$ python -q
>>> import numpy as np
>>> import numpy.linalg as la
>>> np.set_printoptions(suppress=True, linewidth=140)
>>> data = np.loadtxt("layer13.csv", delimiter=",")
>>> print(data.round(2))
[[0.33 0.   0.   0.33 0.33 0.  ]
 [0.   1.   0.   0.   0.   0.  ]
 [0.   0.   0.67 0.33 0.   0.  ]
 [0.   0.   0.   1.   0.   0.  ]
 [0.   0.33 0.   0.   0.33 0.33]
 [0.   0.   0.33 0.33 0.   0.33]]
>>> # rows sum to 1
>>> rng = np.random.default_rng(30643)
>>> z = rng.permutation(6)
>>> print(z)
[1 3 5 2 0 4]
>>> M2 = data[z][:, z]
>>> print(np.allclose(M2, data))
False
>>> u = np.array([3, 0, 7, -3, -4, -6])
>>> M2 = data + np.outer(u, np.eye(6)[3])
>>> print(la.matrix_rank(M2 - data))
1
>>> print(round(la.det(M2) / la.det(data), 2), round(float(1 + la.solve(data, u)[3]), 2))
-2.0 -2.0
>>> print(data @ np.ones(6))
[1. 1. 1. 1. 1. 1.]
>>> print(np.round(la.matrix_power(data, 100), 2) + 0)
[[0.   0.25 0.   0.75 0.   0.  ]
 [0.   1.   0.   0.   0.   0.  ]
 [0.   0.   0.   1.   0.   0.  ]
 [0.   0.   0.   1.   0.   0.  ]
 [0.   0.5  0.   0.5  0.   0.  ]
 [0.   0.   0.   1.   0.   0.  ]]
>>> print(data.sum(axis=1))
[1. 1. 1. 1. 1. 1.]
>>> p = np.eye(6)[2]
>>> for _ in range(7):
...     p = p @ data
...     print(p.round(2))
... 
[0.   0.   0.67 0.33 0.   0.  ]
[0.   0.   0.44 0.56 0.   0.  ]
[0.  0.  0.3 0.7 0.  0. ]
[0.  0.  0.2 0.8 0.  0. ]
[0.   0.   0.13 0.87 0.   0.  ]
[0.   0.   0.09 0.91 0.   0.  ]
[0.   0.   0.06 0.94 0.   0.  ]
>>> print(np.round(np.abs(la.eigvals(data)).max(), 2))
1.0
>>> la.determinant(data)
Traceback (most recent call last):
  File "<python-input-21>", line 1, in <module>
    la.determinant(data)
    ^^^^^^^^^^^^^^
AttributeError: module 'numpy.linalg' has no attribute 'determinant'
>>> print(np.allclose(data, data.T))
False
>>> print(round(float(np.trace(data)), 2))
3.67
>>> print(np.round(la.matrix_power(data, 4), 2))
[[0.01 0.22 0.06 0.58 0.05 0.07]
 [0.   1.   0.   0.   0.   0.  ]
 [0.   0.   0.2  0.8  0.   0.  ]
 [0.   0.   0.   1.   0.   0.  ]
 [0.   0.49 0.14 0.31 0.01 0.05]
 [0.   0.   0.19 0.8  0.   0.01]]
>>> print(np.round((data + data.T) / 2, 2))
[[0.33 0.   0.   0.17 0.17 0.  ]
 [0.   1.   0.   0.   0.17 0.  ]
 [0.   0.   0.67 0.17 0.   0.17]
 [0.17 0.   0.17 1.   0.   0.17]
 [0.17 0.17 0.   0.   0.33 0.17]
 [0.   0.   0.17 0.17 0.17 0.33]]
>>> print(np.round(np.sort(np.abs(la.eigvals(data))), 2))
[0.33 0.33 0.33 0.67 1.   1.  ]
>>> print(np.allclose(data @ data.T, data.T @ data))
False
